>>> import numpy as np
>>> import numpy.linalg as la
>>> np.set_printoptions(precision=2, suppress=True, linewidth=160, legacy="1.25")
>>> rd = lambda a: np.round(a, 2) + 0
>>> arr = np.loadtxt("data.csv", delimiter=",")
>>> arr
array([[0., 0., 2., 8., 2., 2., 1., 2., 0., 2., 0.],
       [2., 2., 1., 4., 0., 0., 1., 0., 1., 1., 0.],
       [0., 2., 2., 8., 2., 1., 0., 2., 1., 1., 1.],
       [2., 1., 1., 4., 2., 2., 0., 2., 0., 1., 2.],
       [0., 1., 0., 0., 1., 2., 1., 2., 1., 0., 0.],
       [1., 2., 0., 0., 0., 2., 2., 2., 0., 0., 0.],
       [1., 1., 2., 8., 2., 1., 2., 1., 2., 2., 1.]])
>>> f = np.array([0, 3])
>>> print(np.convolve(arr[1], f))
[ 0.  6.  6.  3. 12.  0.  0.  3.  0.  3.  3.  0.]
>>> print(np.cross(arr[1, :3], arr[4, :3]))
[-1.  0.  2.]
>>> np.array([np.convolve(row, f, "same") for row in arr])
array([[ 0.,  0.,  0.,  6., 24.,  6.,  6.,  3.,  6.,  0.,  6.],
       [ 0.,  6.,  6.,  3., 12.,  0.,  0.,  3.,  0.,  3.,  3.],
       [ 0.,  0.,  6.,  6., 24.,  6.,  3.,  0.,  6.,  3.,  3.],
       [ 0.,  6.,  3.,  3., 12.,  6.,  6.,  0.,  6.,  0.,  3.],
       [ 0.,  0.,  3.,  0.,  0.,  3.,  6.,  3.,  6.,  3.,  0.],
       [ 0.,  3.,  6.,  0.,  0.,  0.,  6.,  6.,  6.,  0.,  0.],
       [ 0.,  3.,  3.,  6., 24.,  6.,  3.,  6.,  3.,  6.,  6.]])
>>> np.correlate(arr[1], arr[4], "full")
array([ 0.,  0.,  2.,  6.,  7., 12., 15.,  8., 10.,  8.,  4.,  6.,  8.,  3.,  3.,  2.,  0.,  1.,  1.,  0.,  0.])
>>> np.polyval(f, arr[1])
array([3., 3., 3., 3., 3., 3., 3., 3., 3., 3., 3.])
>>> def softmax(z):
...     e = np.exp(z - z.max(axis=-1, keepdims=True))
...     return e / e.sum(axis=-1, keepdims=True)
... 
>>> rd(softmax(arr[6] + -3))
array([0.  , 0.  , 0.  , 0.98, 0.  , 0.  , 0.  , 0.  , 0.  , 0.  , 0.  ])
>>> rd(softmax(arr).sum(axis=1))
array([1., 1., 1., 1., 1., 1., 1.])
>>> rd(softmax(arr[6]))
array([0.  , 0.  , 0.  , 0.98, 0.  , 0.  , 0.  , 0.  , 0.  , 0.  , 0.  ])
>>> rd(softmax(10 * arr[6]))
array([0., 0., 0., 1., 0., 0., 0., 0., 0., 0., 0.])
>>> att = arr @ arr.T / np.sqrt(11)
>>> print(softmax(att).round(6).argmax(axis=1))
[0 6 2 2 4 5 6]
>>> print(rd(softmax(att)[6] @ arr))
[0.8  1.   2.   8.   2.   1.1  1.71 1.2  1.71 1.9  0.9 ]
>>> cov = arr.T @ arr
>>> cov
array([[ 10.,   9.,   6.,  24.,   6.,   7.,   6.,   7.,   4.,   6.,   5.],
       [  9.,  15.,   9.,  36.,   9.,  11.,   9.,  13.,   7.,   7.,   5.],
       [  6.,   9.,  14.,  56.,  14.,  10.,   7.,  12.,   7.,  12.,   6.],
       [ 24.,  36.,  56., 224.,  56.,  40.,  28.,  48.,  28.,  48.,  24.],
       [  6.,   9.,  14.,  56.,  17.,  14.,   7.,  16.,   7.,  12.,   8.],
       [  7.,  11.,  10.,  40.,  14.,  18.,  10.,  19.,   5.,   9.,   6.],
       [  6.,   9.,   7.,  28.,   7.,  10.,  11.,  10.,   6.,   7.,   2.],
       [  7.,  13.,  12.,  48.,  16.,  19.,  10.,  21.,   6.,  10.,   7.],
       [  4.,   7.,   7.,  28.,   7.,   5.,   6.,   6.,   7.,   6.,   3.],
       [  6.,   7.,  12.,  48.,  12.,   9.,   7.,  10.,   6.,  11.,   5.],
       [  5.,   5.,   6.,  24.,   8.,   6.,   2.,   7.,   3.,   5.,   6.]])
>>> rd(la.eigvalsh(cov)[::-1])
array([302.12,  25.96,  11.55,   6.91,   4.01,   2.96,   0.49,   0.  ,   0.  ,   0.  ,   0.  ])
>>> rd(la.svd(arr, compute_uv=False) ** 2)
array([302.12,  25.96,  11.55,   6.91,   4.01,   2.96,   0.49])
>>> E = np.load("sample19.npy")
>>> E
array([[-1,  3,  0,  0,  0,  0],
       [-2,  3,  0,  0,  0,  0],
       [ 1,  2,  0,  0,  0,  0],
       [ 0,  0, -1,  3,  0,  0],
       [ 0,  0, -2,  3,  0,  0],
       [ 0,  0,  1,  2,  0,  0],
       [ 0,  0,  0,  0, -1,  3],
       [ 0,  0,  0,  0, -2,  3],
       [ 0,  0,  0,  0,  1,  2]])
>>> O, vecs = la.qr(E[:, :5])[0], la.qr(E[:, 5:])[0]
>>> sv = la.svd(O.T @ vecs, compute_uv=False)
>>> print(rd(la.norm(O @ O.T - vecs @ vecs.T, 2)))
1.0
>>> rd(np.degrees(np.arccos(sv.clip(0, 1))))
array([52.46])
>>> vec = np.array([-2, -2, 1, -2, 0, 2])
>>> print((E @ vec).argmax())
6
>>> (E * vec).sum(axis=1)
array([-4, -2, -6, -7, -8, -3,  6,  6,  4])
>>> E @ vec
array([-4, -2, -6, -7, -8, -3,  6,  6,  4])
>>> E @ np.eye(6)[2]
array([ 0.,  0.,  0., -1., -2.,  1.,  0.,  0.,  0.])
>>> np.einsum("ij,j->i", E, vec)
array([-4, -2, -6, -7, -8, -3,  6,  6,  4])
>>> B = np.array([[-1, 1], [4, -1]])
>>> Z = np.array([[0, -1, 2], [0, -1, -1], [0, 1, 1]])
>>> M = np.kron(B, Z)
>>> M
array([[ 0,  1, -2,  0, -1,  2],
       [ 0,  1,  1,  0, -1, -1],
       [ 0, -1, -1,  0,  1,  1],
       [ 0, -4,  8,  0,  1, -2],
       [ 0, -4, -4,  0,  1,  1],
       [ 0,  4,  4,  0, -1, -1]])
>>> Uu, sv, vt = la.svd(M)
>>> vecs = vt[:(sv > 1e-8).sum()]
>>> rng = np.random.default_rng(20577)
>>> vec = M[5] + 5 * M[1] + rng.integers(2) * np.eye(6)[5]
>>> vec
array([ 0.,  9.,  9.,  0., -6., -6.])
>>> print(rd(vecs.T @ vecs))
[[0. 0. 0. 0. 0. 0.]
 [0. 1. 0. 0. 0. 0.]
 [0. 0. 1. 0. 0. 0.]
 [0. 0. 0. 0. 0. 0.]
 [0. 0. 0. 0. 1. 0.]
 [0. 0. 0. 0. 0. 1.]]
>>> rd(la.norm(M, 2) / la.norm(M))
0.81
>>> la.matrix_rank(M, rtol=0.1)
4
>>> [round(float(x), 2) for x in la.svd(M, compute_uv=False)[:3]]
[10.54, 7.45, 1.71]
>>> f = np.array([2, 1])
>>> np.array([np.convolve(row, f, "same") for row in M])
array([[  0,   2,  -3,  -2,  -2,   3],
       [  0,   2,   3,   1,  -2,  -3],
       [  0,  -2,  -3,  -1,   2,   3],
       [  0,  -8,  12,   8,   2,  -3],
       [  0,  -8, -12,  -4,   2,   3],
       [  0,   8,  12,   4,  -2,  -3]])
>>> np.correlate(M[0], M[1], "full")
array([ 0, -1,  1,  2,  2, -2, -4, -1,  1,  2,  0])
>>> np.cross(M[0, :3], M[1, :3])
array([3, 0, 0])
>>> cov = M.T @ M
>>> np.allclose(cov, cov.T)
True
>>> rd(la.eigvalsh(cov)[::-1])
array([111.08,  55.54,   2.92,   1.46,   0.  ,   0.  ])
>>> cov
array([[  0,   0,   0,   0,   0,   0],
       [  0,  51,   0,   0, -15,   0],
       [  0,   0, 102,   0,   0, -30],
       [  0,   0,   0,   0,   0,   0],
       [  0, -15,   0,   0,   6,   0],
       [  0,   0, -30,   0,   0,  12]])
>>> B = np.array([[1, 8, 9, 8, 8],
...     [3, 9, 9, 8, 1],
...     [7, 0, 9, 8, 7],
...     [1, 6, 5, 7, 0],
...     [9, 8, 7, 4, 5]])
>>> B[-1] = B[0]
>>> A = B + 0.05 * np.eye(5)
>>> A
array([[1.05, 8.  , 9.  , 8.  , 8.  ],
       [3.  , 9.05, 9.  , 8.  , 1.  ],
       [7.  , 0.  , 9.05, 8.  , 7.  ],
       [1.  , 6.  , 5.  , 7.05, 0.  ],
       [1.  , 8.  , 9.  , 8.  , 8.05]])
>>> rd(la.norm(A, 1)), rd(la.norm(A, np.inf))
(41.05, 34.05)
>>> rd(la.norm(A[3] - A[2]))
11.76
>>> A[3] @ A[2]
108.65
